>>> import numpy as np
>>> from numpy import linalg as LA
>>> np.set_printoptions(precision=2, suppress=True, linewidth=160)
>>> W0 = np.array([[2, 1, 0, 0], [3, 1, 0, 0], [0, 0, 2, 1], [0, 0, 3, 1]])
>>> f, r1 = W0[0], W0[2]
>>> f @ r1
np.int64(0)
>>> pr = (f @ r1) / (f @ f) * f
>>> LA.matrix_rank(np.outer(f, r1))
np.int64(1)
>>> pr
array([0., 0., 0., 0.])
>>> r1 - pr
array([0., 0., 2., 1.])
>>> (r1 - pr) @ f
np.float64(0.0)
>>> F = np.load("a.npy")
>>> F
array([[ 5,  5,  5,  5,  5,  5],
       [ 5, 10, 10, 10, 10, 10],
       [ 5, 10, 15, 15, 15, 15],
       [ 5, 10, 15, 20, 20, 20],
       [ 5, 10, 15, 20, 25, 25],
       [ 5, 10, 15, 20, 25, 30]])
>>> blk = np.stack([W0, -1 * W0, W0[::-1]])
>>> LA.norm(blk, axis=(1, 2))
array([5.48, 5.48, 5.48])
>>> print(LA.det(blk))
[1. 1. 1.]
>>> LA.matrix_rank(blk.reshape(3, -1))
np.int64(2)
>>> np.einsum("bij,cij->bc", blk, blk)
array([[ 30, -30,   0],
       [-30,  30,   0],
       [  0,   0,  30]])
>>> (blk @ W0.T).shape
(3, 4, 4)
>>> blk.sum(axis=0)
array([[0, 0, 3, 1],
       [0, 0, 2, 1],
       [3, 1, 0, 0],
       [2, 1, 0, 0]])
>>> LA.matrix_rank(blk)
array([4, 4, 4])
>>> M2 = F[0, 0] * F[1:] - np.outer(F[1:, 0], F[0])
>>> M2
array([[  0,  25,  25,  25,  25,  25],
       [  0,  25,  50,  50,  50,  50],
       [  0,  25,  50,  75,  75,  75],
       [  0,  25,  50,  75, 100, 100],
       [  0,  25,  50,  75, 100, 125]])
>>> F[:, 0] / F[0, 0]
array([1., 1., 1., 1., 1., 1.])
>>> LA.matrix_rank(M2), LA.matrix_rank(F)
(np.int64(5), np.int64(6))
>>> f = np.array([2, 3, 1, 3, 5, 3])
>>> M2 = F + np.outer(f, np.eye(6)[2])
>>> round(float(LA.det(M2) / LA.det(F)), 2), round(float(1 + LA.solve(F, f)[2]), 2)
(0.2, 0.2)
>>> print(M2)
[[ 5.  5.  7.  5.  5.  5.]
 [ 5. 10. 13. 10. 10. 10.]
 [ 5. 10. 16. 15. 15. 15.]
 [ 5. 10. 18. 20. 20. 20.]
 [ 5. 10. 20. 20. 25. 25.]
 [ 5. 10. 18. 20. 25. 30.]]
>>> LA.matrix_power(M2, 2)
array([[ 160.,  295.,  492.,  480.,  530.,  555.],
       [ 290.,  555.,  933.,  920., 1020., 1070.],
       [ 380.,  735., 1261., 1265., 1415., 1490.],
       [ 465.,  905., 1573., 1595., 1795., 1895.],
       [ 525., 1025., 1795., 1825., 2075., 2200.],
       [ 540., 1055., 1853., 1895., 2170., 2320.]])
>>> np.allclose(M2, M2.T)
False
>>> print(np.sort(np.abs(LA.eigvals(M2))))
[ 0.36  1.45  1.78  3.75 10.08 88.57]
>>> M2 @ M2
array([[ 160.,  295.,  492.,  480.,  530.,  555.],
       [ 290.,  555.,  933.,  920., 1020., 1070.],
       [ 380.,  735., 1261., 1265., 1415., 1490.],
       [ 465.,  905., 1573., 1595., 1795., 1895.],
       [ 525., 1025., 1795., 1825., 2075., 2200.],
       [ 540., 1055., 1853., 1895., 2170., 2320.]])
>>> np.allclose(M2 @ M2.T, M2.T @ M2)
False
>>> arr = np.load("test9.npy")
>>> arr
array([[ 2,  3,  4,  5,  6,  7,  8],
       [ 9, 10, 11, 12, 13, 14, 15],
       [16, 17, 18, 19, 20, 21, 22],
       [23, 24, 25, 26, 27, 28, 29],
       [30, 31, 32, 33, 34, 35, 36],
       [37, 38, 39, 40, 41, 42, 43]])
>>> Uu, sv, Vh = LA.svd(arr)
>>> V = Vh[:(sv > 1e-8).sum()]
>>> rng = np.random.default_rng(8734)
>>> vec = arr[4] + -1 * arr[2] + rng.integers(2) * np.eye(7)[2]
>>> print(vec)
[14. 14. 14. 14. 14. 14. 14.]
>>> np.round(V.T @ V, 2) + 0
array([[ 0.46,  0.36,  0.25,  0.14,  0.04, -0.07, -0.18],
       [ 0.36,  0.29,  0.21,  0.14,  0.07,  0.  , -0.07],
       [ 0.25,  0.21,  0.18,  0.14,  0.11,  0.07,  0.04],
       [ 0.14,  0.14,  0.14,  0.14,  0.14,  0.14,  0.14],
       [ 0.04,  0.07,  0.11,  0.14,  0.18,  0.21,  0.25],
       [-0.07,  0.  ,  0.07,  0.14,  0.21,  0.29,  0.36],
       [-0.18, -0.07,  0.04,  0.14,  0.25,  0.36,  0.46]])
>>> np.allclose(V.T @ V @ vec, vec)
True
>>> np.diag(V.T @ V)
array([0.46, 0.29, 0.18, 0.14, 0.18, 0.29, 0.46])
>>> round(LA.norm(vec - V.T @ V @ vec), 2)
np.float64(0.0)
>>> LA.matrix_rank(np.vstack([arr, vec]))
np.int64(2)
>>> q, _ = LA.qr(np.array([[0.7, 0.7, 0.6, 1.0, 0.6, -2.1, 0.1, -1.3, -0.3],
...     [0.3, 0.7, -0.2, 1.5, 0.1, -0.9, -2.1, -1.0, 0.2],
...     [-0.7, 0.1, -0.8, 1.2, -0.2, -0.3, -1.8, 1.7, -0.6],
...     [0.1, -0.7, 0.6, -0.6, -0.5, -0.2, 1.7, -0.6, 1.4],
...     [1.8, 0.3, -0.3, 1.9, 0.2, -1.7, 1.4, -0.3, -2.3],
...     [0.7, -1.5, 0.2, -0.5, 2.3, -1.6, 0.7, -0.4, -0.7],
...     [-0.3, -1.7, 0.8, 0.4, -0.2, 1.2, -1.4, 1.3, -2.8],
...     [-0.1, 1.2, -0.4, -1.6, 0.6, 1.1, 0.3, 0.8, 1.0],
...     [0.1, 0.9, -1.1, 2.7, -2.9, 0.8, -1.8, -1.6, 0.1]]))
>>> E = 4 * q
>>> E
array([[-1.26, -0.84,  2.18, -1.48,  1.21, -0.79,  0.18,  0.49,  2.09],
       [-0.54, -0.9 ,  0.12, -1.29,  1.45,  0.64, -2.35, -1.42, -1.78],
       [ 1.26, -0.24, -1.88, -0.92,  1.86, -0.98,  1.48, -1.65,  0.79],
       [-0.18,  0.95,  0.86,  0.04, -1.81, -1.91, -0.68, -2.6 ,  0.41],
       [-3.25, -0.14, -0.97, -0.1 , -0.39,  0.66,  1.69, -0.88, -0.54],
       [-1.26,  2.11, -1.23,  1.21,  1.46, -0.55, -1.69,  0.48,  1.2 ],
       [ 0.54,  2.24,  0.45, -1.63, -0.27,  2.55,  0.24, -0.71,  0.85],
       [ 0.18, -1.62,  0.21,  2.15,  0.14,  1.77, -0.43, -1.52,  1.74],
       [-0.18, -1.19, -2.06, -1.6 , -1.82,  0.06, -1.36,  0.67,  1.47]])
>>> labels = rng.permutation(9)
>>> labels
array([0, 8, 6, 7, 4, 5, 3, 2, 1])
>>> M2 = E[labels][:, labels]
>>> round(float(LA.det(M2)), 2), np.round(LA.det(E[labels]), 2)
(262144.0, np.float64(262144.0))
>>> np.diag(M2)
array([-1.26,  1.47,  0.24, -1.52, -0.39, -0.55,  0.04, -1.88, -0.9 ])
>>> print(np.round(np.trace(M2), 2))
-4.75
>>> f, r1 = E[1], E[8]
>>> round(f @ r1, 2)
np.float64(-0.0)
>>> f @ f
np.float64(16.0)
>>> pr = (f @ r1) / (f @ f) * f
>>> pr.round(2) + 0
array([0., 0., 0., 0., 0., 0., 0., 0., 0.])
>>> print(np.round(LA.norm(f + r1) ** 2 + LA.norm(f - r1) ** 2, 2))
64.0
>>> feats = np.loadtxt("x.csv", delimiter=",")
>>> feats
array([[ 1.8 , -1.44,  1.8 ,  1.2 , -0.6 ,  0.6 ,  3.  , -0.12,  3.12, -0.36],
       [ 1.5 , -1.2 ,  1.5 ,  1.  , -0.5 ,  0.5 ,  2.5 , -0.1 ,  2.6 , -0.3 ],
       [ 2.4 , -1.92,  2.4 ,  1.6 , -0.8 ,  0.8 ,  4.  , -0.16,  4.16, -0.48],
       [-0.45,  0.36, -0.45, -0.3 ,  0.15, -0.15, -0.75,  0.03, -0.78,  0.09],
       [ 1.2 , -0.96,  1.2 ,  0.8 , -0.4 ,  0.4 ,  2.  , -0.08,  2.08, -0.24],
       [-0.45,  0.36, -0.45, -0.3 ,  0.15, -0.15, -0.75,  0.03, -0.78,  0.09],
       [-1.35,  1.08, -1.35, -0.9 ,  0.45, -0.45, -2.25,  0.09, -2.34,  0.27],
       [ 0.3 , -0.24,  0.3 ,  0.2 , -0.1 ,  0.1 ,  0.5 , -0.02,  0.52, -0.06],
       [-0.75,  0.6 , -0.75, -0.5 ,  0.25, -0.25, -1.25,  0.05, -1.3 ,  0.15],
       [ 1.5 , -1.2 ,  1.5 ,  1.  , -0.5 ,  0.5 ,  2.5 , -0.1 ,  2.6 , -0.3 ]])
>>> Uu, sv, Vh = LA.svd(arr)
>>> sv.round(2) + 0
array([165.52,   6.07,   0.  ,   0.  ,   0.  ,   0.  ])
>>> M2 = Uu[:, :2] @ np.diag(sv[:2]) @ Vh[:2]
>>> np.round(LA.norm(arr - M2, 2), 2), np.round(sv[2], 2)
(np.float64(0.0), np.float64(0.0))
>>> LA.matrix_rank(arr, rtol=0.05)
np.int64(1)
>>> round(np.abs(arr - M2).max(), 2)
np.float64(0.0)
>>> M = (rng.random((9, 9)) < 0.3) + np.eye(9)
>>> M /= M.sum(axis=1, keepdims=True)
>>> M
array([[0.33, 0.  , 0.  , 0.  , 0.  , 0.33, 0.  , 0.33, 0.  ],
       [0.  , 0.4 , 0.  , 0.2 , 0.2 , 0.  , 0.  , 0.2 , 0.  ],
       [0.  , 0.33, 0.33, 0.  , 0.33, 0.  , 0.  , 0.  , 0.  ],
       [0.2 , 0.  , 0.  , 0.4 , 0.  , 0.  , 0.2 , 0.  , 0.2 ],
       [0.  , 0.  , 0.33, 0.  , 0.33, 0.  , 0.33, 0.  , 0.  ],
       [0.  , 0.  , 0.  , 0.2 , 0.  , 0.4 , 0.2 , 0.2 , 0.  ],
       [0.  , 0.  , 0.25, 0.  , 0.25, 0.  , 0.25, 0.25, 0.  ],
       [0.  , 0.  , 0.  , 0.  , 0.25, 0.25, 0.  , 0.25, 0.25],
       [0.25, 0.  , 0.25, 0.  , 0.  , 0.  , 0.  , 0.  , 0.5 ]])
>>> q, r_ = LA.qr(M)
>>> print(np.allclose(r_.T @ r_, M.T @ M))
True
>>> r_
array([[-0.46,  0.  , -0.14, -0.17,  0.  , -0.24, -0.09, -0.24, -0.36],
       [ 0.  , -0.52, -0.21, -0.15, -0.37,  0.  ,  0.  , -0.15,  0.  ],
       [ 0.  ,  0.  , -0.53,  0.11, -0.39,  0.06, -0.3 ,  0.01, -0.14],
       [ 0.  ,  0.  ,  0.  , -0.42, -0.06, -0.08, -0.33, -0.03, -0.08],
       [ 0.  ,  0.  ,  0.  ,  0.  , -0.31, -0.26, -0.12, -0.35, -0.01],
       [ 0.  ,  0.  ,  0.  ,  0.  ,  0.  , -0.45, -0.05, -0.23,  0.05],
       [ 0.  ,  0.  ,  0.  ,  0.  ,  0.  ,  0.  , -0.17, -0.12,  0.34],
       [ 0.  ,  0.  ,  0.  ,  0.  ,  0.  ,  0.  ,  0.  , -0.22, -0.11],
       [ 0.  ,  0.  ,  0.  ,  0.  ,  0.  ,  0.  ,  0.  ,  0.  ,  0.26]])
>>> np.round(q.T @ q, 2) + 0
array([[1., 0., 0., 0., 0., 0., 0., 0., 0.],
       [0., 1., 0., 0., 0., 0., 0., 0., 0.],
       [0., 0., 1., 0., 0., 0., 0., 0., 0.],
       [0., 0., 0., 1., 0., 0., 0., 0., 0.],
       [0., 0., 0., 0., 1., 0., 0., 0., 0.],
       [0., 0., 0., 0., 0., 1., 0., 0., 0.],
       [0., 0., 0., 0., 0., 0., 1., 0., 0.],
       [0., 0., 0., 0., 0., 0., 0., 1., 0.],
       [0., 0., 0., 0., 0., 0., 0., 0., 1.]])
>>> np.trace(q @ q.T)
np.float64(9.0)
>>> round(float(abs(r_[0, 0])), 2), round(LA.norm(M[:, 0]), 2)
(0.46, np.float64(0.46))
>>> data = -2 * np.eye(11) + np.ones((11, 11))
>>> data
array([[-1.,  1.,  1.,  1.,  1.,  1.,  1.,  1.,  1.,  1.,  1.],
       [ 1., -1.,  1.,  1.,  1.,  1.,  1.,  1.,  1.,  1.,  1.],
       [ 1.,  1., -1.,  1.,  1.,  1.,  1.,  1.,  1.,  1.,  1.],
       [ 1.,  1.,  1., -1.,  1.,  1.,  1.,  1.,  1.,  1.,  1.],
       [ 1.,  1.,  1.,  1., -1.,  1.,  1.,  1.,  1.,  1.,  1.],
       [ 1.,  1.,  1.,  1.,  1., -1.,  1.,  1.,  1.,  1.,  1.],
       [ 1.,  1.,  1.,  1.,  1.,  1., -1.,  1.,  1.,  1.,  1.],
       [ 1.,  1.,  1.,  1.,  1.,  1.,  1., -1.,  1.,  1.,  1.],
       [ 1.,  1.,  1.,  1.,  1.,  1.,  1.,  1., -1.,  1.,  1.],
       [ 1.,  1.,  1.,  1.,  1.,  1.,  1.,  1.,  1., -1.,  1.],
       [ 1.,  1.,  1.,  1.,  1.,  1.,  1.,  1.,  1.,  1., -1.]])
>>> M2 = LA.inv(data)
>>> np.round(LA.det(data) * LA.det(M2), 2)
np.float64(1.0)
>>> round(float(LA.cond(data)), 2)
4.5
>>> vals, V = LA.eigh(data)
>>> vec = np.array([0, 0, 0, 1, 2, 2, 2, 1, 0, 1, 0])
>>> vec @ data @ vec
np.float64(51.0)
>>> LA.eigvalsh(data[1:, 1:])
array([-2., -2., -2., -2., -2., -2., -2., -2., -2.,  8.])
>>> M2 = data / LA.norm(data, axis=1, keepdims=True)
>>> C2 = M2 @ M2.T
>>> (C2 - 2 * np.eye(11)).round(6).argmax(axis=1)
array([1, 0, 0, 0, 0, 0, 0, 0, 0, 0, 0])
>>> print(LA.norm(M2, axis=1))
[1. 1. 1. 1. 1. 1. 1. 1. 1. 1. 1.]
>>> print(C2)
[[1.   0.64 0.64 0.64 0.64 0.64 0.64 0.64 0.64 0.64 0.64]
 [0.64 1.   0.64 0.64 0.64 0.64 0.64 0.64 0.64 0.64 0.64]
 [0.64 0.64 1.   0.64 0.64 0.64 0.64 0.64 0.64 0.64 0.64]
 [0.64 0.64 0.64 1.   0.64 0.64 0.64 0.64 0.64 0.64 0.64]
 [0.64 0.64 0.64 0.64 1.   0.64 0.64 0.64 0.64 0.64 0.64]
 [0.64 0.64 0.64 0.64 0.64 1.   0.64 0.64 0.64 0.64 0.64]
 [0.64 0.64 0.64 0.64 0.64 0.64 1.   0.64 0.64 0.64 0.64]
 [0.64 0.64 0.64 0.64 0.64 0.64 0.64 1.   0.64 0.64 0.64]
 [0.64 0.64 0.64 0.64 0.64 0.64 0.64 0.64 1.   0.64 0.64]
 [0.64 0.64 0.64 0.64 0.64 0.64 0.64 0.64 0.64 1.   0.64]
 [0.64 0.64 0.64 0.64 0.64 0.64 0.64 0.64 0.64 0.64 1.  ]]
>>> (np.abs(C2) > 0.9).astype(int)
array([[1, 0, 0, 0, 0, 0, 0, 0, 0, 0, 0],
       [0, 1, 0, 0, 0, 0, 0, 0, 0, 0, 0],
       [0, 0, 1, 0, 0, 0, 0, 0, 0, 0, 0],
       [0, 0, 0, 1, 0, 0, 0, 0, 0, 0, 0],
       [0, 0, 0, 0, 1, 0, 0, 0, 0, 0, 0],
       [0, 0, 0, 0, 0, 1, 0, 0, 0, 0, 0],
       [0, 0, 0, 0, 0, 0, 1, 0, 0, 0, 0],
       [0, 0, 0, 0, 0, 0, 0, 1, 0, 0, 0],
       [0, 0, 0, 0, 0, 0, 0, 0, 1, 0, 0],
       [0, 0, 0, 0, 0, 0, 0, 0, 0, 1, 0],
       [0, 0, 0, 0, 0, 0, 0, 0, 0, 0, 1]])
>>> w1 = np.array([[1, -1, 2],
...     [1, -3, -1],
...     [-2, -1, -1],
...     [2, 2, 3],
...     [-1, 3, -3],
...     [3, -2, -3],
...     [-1, -3, 0],
...     [1, 2, -1],
...     [-3, -1, 2],
...     [0, 2, 3],
...     [-1, 1, -3]])
>>> coef = np.array([-2, -2, -2])
>>> act = np.maximum(data @ w1 + coef, 0)
>>> (act > 0).astype(int)
array([[0, 0, 0],
       [0, 1, 0],
       [1, 0, 0],
       [0, 0, 0],
       [0, 0, 1],
       [0, 1, 1],
       [0, 1, 0],
       [0, 0, 0],
       [1, 0, 0],
       [0, 0, 0],
       [0, 0, 1]])
>>> cent = np.array([[-1, -1], [-2, 3], [0, -2]])
>>> (act @ cent).round(6).argmax(axis=1)
array([0, 1, 0, 0, 0, 1, 1, 0, 0, 0, 0])
>>> act @ cent
array([[ 0.,  0.],
       [-6.,  9.],
       [-2., -2.],
       [ 0.,  0.],
       [ 0., -4.],
       [-2., -1.],
       [-6.,  9.],
       [ 0.,  0.],
       [-4., -4.],
       [ 0.,  0.],
       [ 0., -4.]])
